% ipython --no-banner

In [1]: import numpy as np

In [2]: import numpy.linalg as la

In [3]: np.set_printoptions(precision=1, suppress=True, linewidth=160, sign=" ")

In [4]: F = np.load("a.npy")

In [5]: F
Out[5]: 
array([[  3,   1,   3],
       [  3,   3,   5],
       [  5,   4,   8],
       [  5,   7,   9],
       [  8,   9,  10],
       [  9,  10,  11],
       [ 12,  12,  12],
       [ 14,  14,  13],
       [ 15,  17,  14],
       [ 15,  19,  15],
       [ 15,  21,  18],
       [ 17,  23,  20],
       [ 19,  23,  20],
       [ 19,  26,  20]])

In [6]: z = F[:, 1] > np.median(F[:, 1])

In [7]: f = F[z].mean(axis=0) - F[~z].mean(axis=0)

In [8]: np.argsort(-np.abs(f).round(6), kind="stable")
Out[8]: array([ 1,  0,  2])

In [9]: out = F[0, 0] * F[1:] - np.outer(F[1:, 0], F[0])

In [10]: out
Out[10]: 
array([[ 0,  6,  6],
       [ 0,  7,  9],
       [ 0, 16, 12],
       [ 0, 19,  6],
       [ 0, 21,  6],
       [ 0, 24,  0],
       [ 0, 28, -3],
       [ 0, 36, -3],
       [ 0, 42,  0],
       [ 0, 48,  9],
       [ 0, 52,  9],
       [ 0, 50,  3],
       [ 0, 59,  3]])

In [11]: np.flatnonzero(~out.round(6).any(axis=1))
Out[11]: array([], dtype=int64)

In [12]: print(la.matrix_rank(out), la.matrix_rank(F))
2 3

In [13]: Ac = F - F.mean(axis=0)

In [14]: U, sig, vt = la.svd(Ac, full_matrices=False)

In [15]: np.abs(U[:, 0]).argmax()
Out[15]: np.int64(0)

In [16]: np.round(Ac.mean(axis=0), 1) + 0
Out[16]: array([ 0.,  0.,  0.])

In [17]: print(np.abs(vt[-1]))
[ 0.3  0.7  0.7]

In [18]: np.round(sig ** 2 / (sig ** 2).sum(), 1) + 0
Out[18]: array([ 1.,  0.,  0.])

In [19]: Ac = (F - F.mean(axis=0)) / F.std(axis=0)

In [20]: Ac.std(axis=0)
Out[20]: array([ 1.,  1.,  1.])

In [21]: print(np.argwhere(np.abs(Ac) > 2))
[]

In [22]: b = la.lstsq(np.delete(Ac, 2, axis=1), Ac[:, 2])[0]

In [23]: np.round(1 - np.var(Ac[:, 2] - np.delete(Ac, 2, axis=1) @ b), 1)
Out[23]: np.float64(1.0)

In [24]: M = np.load("mat.npy")

In [25]: M
Out[25]: 
array([[ 0,  0,  0],
       [ 5,  0,  0],
       [ 3,  0,  0],
       [ 5,  0,  0],
       [ 3,  0,  0],
       [ 3,  0,  0],
       [ 3,  0,  0],
       [ 3,  0,  0],
       [ 3,  0,  0],
       [ 3,  0,  0],
       [ 0,  0,  0],
       [ 1,  0,  0],
       [ 1,  0,  0],
       [ 3,  0,  0],
       [ 0,  0,  0]])

In [26]: rk = la.matrix_rank(M)

In [27]: rk
Out[27]: np.int64(1)

In [28]: ns = la.svd(M)[2][rk:].T

In [29]: print(ns @ ns.T)
[[ 0.  0.  0.]
 [ 0.  1.  0.]
 [ 0.  0.  1.]]

In [30]: np.allclose(M @ ns, 0)
Out[30]: True

In [31]: cov = M.T @ M

In [32]: np.diag(cov)
Out[32]: array([ 124,    0,    0])

In [33]: vec = np.array([-1, -3, 3])

In [34]: a = np.maximum(M @ vec, 0)

In [35]: np.maximum(M @ vec, 0) - np.maximum(-M @ vec, 0)
Out[35]: array([ 0, -5, -3, -5, -3, -3, -3, -3, -3, -3,  0, -1, -1, -3,  0])

In [36]: print(np.maximum(M @ (3 * vec), 0))
[ 0  0  0  0  0  0  0  0  0  0  0  0  0  0  0]

In [37]: np.tanh(M @ vec)
Out[37]: array([ 0. , -1. , -1. , -1. , -1. , -1. , -1. , -1. , -1. , -1. ,  0. , -0.8, -0.8, -1. ,  0. ])

In [38]: np.flatnonzero(a > 1e-9)
Out[38]: array([], dtype=int64)

In [39]: la.cond(M) > 100
Out[39]: np.True_

In [40]: [round(float(x), 1) for x in la.svd(M, compute_uv=False)[:3]]
Out[40]: [11.1, 0.0, 0.0]

In [41]: round(la.norm(M, 2) / la.norm(M), 1)
Out[41]: np.float64(1.0)

In [42]: np.argsort(-la.norm(M, axis=0).round(6), kind="stable")[:3]
Out[42]: array([ 0,  1,  2])

In [43]: E = np.loadtxt("arr.csv", delimiter=",")

In [44]: E
Out[44]: 
array([[-2. ,  0.5, -1.8,  1.8, -0.4,  3.8],
       [ 1.6,  3.4, -0.6,  0.5,  1.3,  2.9],
       [-1.9, -2.6,  0.2,  3.5, -0.5, -1.5],
       [-3.9, -2. , -1.5, -1.9,  0.3,  0. ],
       [-2.8, -0.7, -2.6, -1.6,  2.6, -1. ],
       [ 0.3, -1.3, -1.4,  0.3, -3.7, -2.7],
       [-3.3,  1. ,  0.5,  0.5,  2.4,  2.7],
       [-1.2,  1.4, -1.3, -1.3,  4.3, -0.2],
       [-1.2,  1.3,  2.9, -0.2,  2.3,  2.9],
       [ 1.9,  0.1, -2.8,  1.6, -1.5,  3. ],
       [-2.9,  0. ,  2.5,  2.4,  0.2,  2.1],
       [ 2.7, -0.9, -2.8, -1.3,  2.5,  1.2],
       [ 1.5,  0.1,  0.7, -2.3,  2.2,  3.5],
       [-0.5,  1.2, -1.1,  1.5,  0.2, -4.4],
       [ 2.1,  1.2, -3.9, -1.4, -1.4,  0.4],
       [ 1.3,  0.9, -0.5,  2.3,  3.6,  2. ],
       [ 1.4,  2.8,  0.4, -1.8, -1.5, -3.1],
       [-0.9, -2.9,  1. , -3.5, -0.8, -1.5],
       [-3.8,  0.2, -2.9, -1.2,  0.3,  0.2],
       [-1.8, -1.6,  1.7, -0.6,  3.9,  0.5],
       [ 4.2, -1.3, -1.5,  0.4, -0.7,  1.7]])

In [45]: q, V = la.qr(E[:, :5])[0], la.qr(E[:, 5:])[0]

In [46]: sig = la.svd(q.T @ V, compute_uv=False)

In [47]: np.degrees(np.arccos(sig.clip(0, 1)))
Out[47]: array([ 61.6])

In [48]: sig
Out[48]: array([ 0.5])

In [49]: proj = E @ la.solve(E.T @ E, E.T)

In [50]: print(np.diag(proj))
[ 0.3  0.3  0.4  0.3  0.3  0.2  0.2  0.3  0.2  0.3  0.2  0.3  0.3  0.4  0.3  0.3  0.3  0.3  0.3  0.3  0.3]

In [51]: np.allclose(proj @ proj, proj)
Out[51]: True

In [52]: la.matrix_rank(np.eye(21) - proj)
Out[52]: np.int64(15)

In [53]: z = E[:, 4] > np.median(E[:, 4])

In [54]: f = E[z].mean(axis=0) - E[~z].mean(axis=0)

In [55]: print(((E - E.mean(axis=0)) @ f > 0).astype(int))
[ 0  1  0  0  1  0  1  1  1  0  1  1  1  0  0  1  0  0  0  1  0]

In [56]: z.astype(int)
Out[56]: array([ 0,  1,  0,  0,  1,  0,  1,  1,  1,  0,  0,  1,  1,  0,  0,  1,  0,  0,  0,  1,  0])

In [57]: mat = np.load("case11.npy")

In [58]: print(mat)
[[ 1.3  2.2 -0.8 -2.4  1.8  0.7]
 [-0.7 -1.   0.3  1.  -0.6 -0.1]
 [ 0.2  0.4  0.1  0.  -0.1  0.2]
 [ 1.6  2.6 -1.1 -2.4  1.6  0.9]
 [ 0.  -0.1 -0.3  0.   0.6  0.4]
 [ 4.6  7.  -2.  -6.6  4.3  2.5]
 [-1.2 -2.4  0.2  2.3 -1.2 -0.4]
 [-1.2 -1.8  1.3  1.4 -1.3 -0.4]
 [ 1.1  2.1 -0.5 -2.1  1.1  0.6]
 [-0.1  0.   0.   0.6  0.1 -0.2]
 [ 3.2  3.3 -2.  -4.   2.4  1.4]
 [-0.5 -1.1  0.6  0.7 -0.2 -0.3]
 [ 0.6  0.4  0.1 -0.1  0.1  0. ]
 [-3.5 -6.3  1.6  6.3 -3.9 -2.2]]

In [59]: cent = mat[[5, 13]].astype(float)

In [60]: for _ in range(3):
    ...:     z = la.norm(mat[:, None] - cent, axis=-1).argmin(axis=1)
    ...:     cent = np.array([mat[z == j].mean(axis=0) for j in range(2)])
    ...: 

In [61]: z
Out[61]: array([ 0,  1,  1,  0,  1,  0,  1,  1,  0,  1,  0,  1,  1,  1])

In [62]: np.abs(cent[1] - cent[0]).argmax()
Out[62]: np.int64(3)

In [63]: Ac = mat - mat.mean(axis=0)

In [64]: U, sig, vt = la.svd(Ac, full_matrices=False)

In [65]: round((sig ** 2).sum() ** 2 / (sig ** 4).sum(), 1)
Out[65]: np.float64(1.0)

In [66]: np.abs(vt[0]).argmax()
Out[66]: np.int64(1)

In [67]: np.searchsorted(np.cumsum(sig ** 2) / (sig ** 2).sum(), 0.9) + 1
Out[67]: np.int64(1)

In [68]: np.abs(vt[-1])
Out[68]: array([ 0.5,  0.1,  0.4,  0.4,  0.3,  0.6])

In [69]: np.abs(U[:, 0]).argmax()
Out[69]: np.int64(13)

In [70]: (np.sign(U[:, 0]) == np.sign(U[0, 0])).astype(int)
Out[70]: array([ 1,  0,  0,  1,  0,  1,  0,  0,  1,  0,  1,  0,  0,  0])

In [71]: la.matrix_rank(Ac)
Out[71]: np.int64(6)

In [72]: np.round(Ac.mean(axis=0), 1) + 0
Out[72]: array([ 0.,  0.,  0.,  0.,  0.,  0.])

In [73]: X = np.load("out14.npy")

In [74]: X
Out[74]: 
array([[ 1. ,  0.5,  0.2,  0.1,  0.1,  0. ,  0. ],
       [ 0.5,  1. ,  0.5,  0.2,  0.1,  0.1,  0. ],
       [ 0.2,  0.5,  1. ,  0.5,  0.2,  0.1,  0.1],
       [ 0.1,  0.2,  0.5,  1. ,  0.5,  0.2,  0.1],
       [ 0.1,  0.1,  0.2,  0.5,  1. ,  0.5,  0.2],
       [ 0. ,  0.1,  0.1,  0.2,  0.5,  1. ,  0.5],
       [ 0. ,  0. ,  0.1,  0.1,  0.2,  0.5,  1. ]])

In [75]: f = np.array([8, 5, 9, 8, 8, 2, 4])

In [76]: out = X + np.outer(f, np.eye(7)[1])

In [77]: la.matrix_rank(out - X)
Out[77]: np.int64(1)

In [78]: la.matrix_rank(la.inv(out) - la.inv(X), tol=1e-8)
Out[78]: np.int64(1)

In [79]: A = np.array([[1.2, -1.7, 1.1, 0.5, -2.3],
    ...:     [0.2, 0.1, -0.2, -0.7, -0.1],
    ...:     [2.6, 0.3, -1.4, -0.2, -0.4],
    ...:     [0.9, 2.1, -0.8, -0.7, -1.0]])

In [80]: A[:, 2] *= 3

In [81]: A
Out[81]: 
array([[ 1.2, -1.7,  3.3,  0.5, -2.3],
       [ 0.2,  0.1, -0.6, -0.7, -0.1],
       [ 2.6,  0.3, -4.2, -0.2, -0.4],
       [ 0.9,  2.1, -2.4, -0.7, -1. ]])

In [82]: out = A / la.norm(A, axis=1, keepdims=True)

In [83]: cov = out @ out.T

In [84]: cov
Out[84]: 
array([[ 1. , -0.5, -0.5, -0.5],
       [-0.5,  1. ,  0.7,  0.7],
       [-0.5,  0.7,  1. ,  0.8],
       [-0.5,  0.7,  0.8,  1. ]])

In [85]: la.norm(out, axis=1)
Out[85]: array([ 1.,  1.,  1.,  1.])

In [86]: ang = np.radians(72)

In [87]: R = np.eye(5)

In [88]: R[4, 4] = R[3, 3] = np.cos(ang)

In [89]: R[4, 3], R[3, 4] = -np.sin(ang), np.sin(ang)

In [90]: R
Out[90]: 
array([[ 1. ,  0. ,  0. ,  0. ,  0. ],
       [ 0. ,  1. ,  0. ,  0. ,  0. ],
       [ 0. ,  0. ,  1. ,  0. ,  0. ],
       [ 0. ,  0. ,  0. ,  0.3,  1. ],
       [ 0. ,  0. ,  0. , -1. ,  0.3]])

In [91]: out = A @ R.T

In [92]: round(float(la.det(R)), 1), round(np.trace(R), 1)
Out[92]: (1.0, np.float64(3.6))

In [93]: la.svd(A, compute_uv=False), la.svd(out, compute_uv=False)
Out[93]: (array([ 6.5,  3.5,  1.9,  0.6]), array([ 6.5,  3.5,  1.9,  0.6]))

In [94]: np.allclose(la.norm(A, axis=1), la.norm(out, axis=1))
Out[94]: True

In [95]: f, r1 = A[2], A[0]

In [96]: round(f @ r1, 1)
Out[96]: np.float64(-10.4)

In [97]: pr = (f @ r1) / (f @ f) * f

In [98]: round(float((r1 - pr) @ f), 1)
Out[98]: 0.0

In [99]: np.round(la.norm(f + r1) ** 2 + la.norm(f - r1) ** 2, 1)
Out[99]: np.float64(90.9)

In [100]: la.matrix_rank(np.outer(f, r1))
Out[100]: np.int64(1)

In [101]: def softmax(z):
     ...:     e = np.exp(z - z.max(axis=-1, keepdims=True))
     ...:     return e / e.sum(axis=-1, keepdims=True)
     ...: 

In [102]: np.round(softmax(A[3]), 1) + 0
Out[102]: array([ 0.2,  0.7,  0. ,  0. ,  0. ])

In [103]: np.round(softmax(A[3] + 5), 1) + 0
Out[103]: array([ 0.2,  0.7,  0. ,  0. ,  0. ])

In [104]: S = A @ A.T / np.sqrt(5)

In [105]: softmax(S)[3] @ A
Out[105]: array([ 2. ,  1. , -3.5, -0.4, -0.6])

In [106]: print(np.round(softmax(S + np.triu(np.full(S.shape, -np.inf), 1)), 1) + 0)
[[ 1.   0.   0.   0. ]
 [ 0.2  0.8  0.   0. ]
 [ 0.   0.   1.   0. ]
 [ 0.   0.   0.6  0.4]]

In [107]: f = np.array([-3, -2])

In [108]: np.array([np.convolve(row, f, "same") for row in A])
Out[108]: 
array([[-3.6,  2.7, -6.5, -8.1,  5.9],
       [-0.6, -0.7,  1.6,  3.3,  1.7],
       [-7.8, -6.1, 12. ,  9. ,  1.6],
       [-2.7, -8.1,  3. ,  6.9,  4.4]])

In [109]: np.correlate(A[3], A[0], "full")
Out[109]: array([-2.1, -4.4,  9.5,  5.8, -8.5,  3.8, -5. ,  0.9, -1.2])

In [110]: arr = np.array([[3, 0, 0, 3, 3, -3],
     ...:     [1, -3, 0, 2, -1, -3],
     ...:     [-3, -1, -2, 0, -2, -1],
     ...:     [2, -1, 1, 3, -2, 3],
     ...:     [-3, 3, -1, -3, 3, -1],
     ...:     [1, 0, 1, -3, 1, 0]])

In [111]: print(arr)
[[ 3  0  0  3  3 -3]
 [ 1 -3  0  2 -1 -3]
 [-3 -1 -2  0 -2 -1]
 [ 2 -1  1  3 -2  3]
 [-3  3 -1 -3  3 -1]
 [ 1  0  1 -3  1  0]]

In [112]: q, R = la.qr(arr)

In [113]: np.trace(q @ q.T)
Out[113]: np.float64(6.0)

In [114]: q.round(1) + 0
Out[114]: 
array([[-0.5,  0.2, -0.8,  0.2,  0. ,  0.1],
       [-0.2, -0.7,  0. ,  0.1, -0.7,  0.1],
       [ 0.5, -0.5, -0.4,  0.1,  0.4,  0.4],
       [-0.3, -0.1,  0.2, -0.6,  0.1,  0.7],
       [ 0.5,  0.5, -0.1,  0. , -0.5,  0.4],
       [-0.2,  0.1,  0.4,  0.8,  0.1,  0.5]])

In [115]: print(q.shape, R.shape)
(6, 6) (6, 6)

In [116]: np.allclose(R.T @ R, arr.T @ arr)
Out[116]: True

In [117]: np.round(q.T @ q, 1) + 0
Out[117]: 
array([[ 1.,  0.,  0.,  0.,  0.,  0.],
       [ 0.,  1.,  0.,  0.,  0.,  0.],
       [ 0.,  0.,  1.,  0.,  0.,  0.],
       [ 0.,  0.,  0.,  1.,  0.,  0.],
       [ 0.,  0.,  0.,  0.,  1.,  0.],
       [ 0.,  0.,  0.,  0.,  0.,  1.]])

In [118]: np.round(q @ R, 1) + 0
Out[118]: 
array([[ 3.,  0.,  0.,  3.,  3., -3.],
       [ 1., -3.,  0.,  2., -1., -3.],
       [-3., -1., -2.,  0., -2., -1.],
       [ 2., -1.,  1.,  3., -2.,  3.],
       [-3.,  3., -1., -3.,  3., -1.],
       [ 1.,  0.,  1., -3.,  1.,  0.]])

In [119]: rng = np.random.default_rng(10280)

In [120]: z = rng.permutation(6)

In [121]: z
Out[121]: array([ 4,  0,  1,  5,  2,  3])

In [122]: out = q[z][:, z]

In [123]: out.round(1) + 0
Out[123]: 
array([[-0.5,  0.5,  0.5,  0.4, -0.1,  0. ],
       [ 0. , -0.5,  0.2,  0.1, -0.8,  0.2],
       [-0.7, -0.2, -0.7,  0.1,  0. ,  0.1],
       [ 0.1, -0.2,  0.1,  0.5,  0.4,  0.8],
       [ 0.4,  0.5, -0.5,  0.4, -0.4,  0.1],
       [ 0.1, -0.3, -0.1,  0.7,  0.2, -0.6]])

In [124]: np.diag(out)
Out[124]: array([-0.5, -0.5, -0.7,  0.5, -0.4, -0.6])
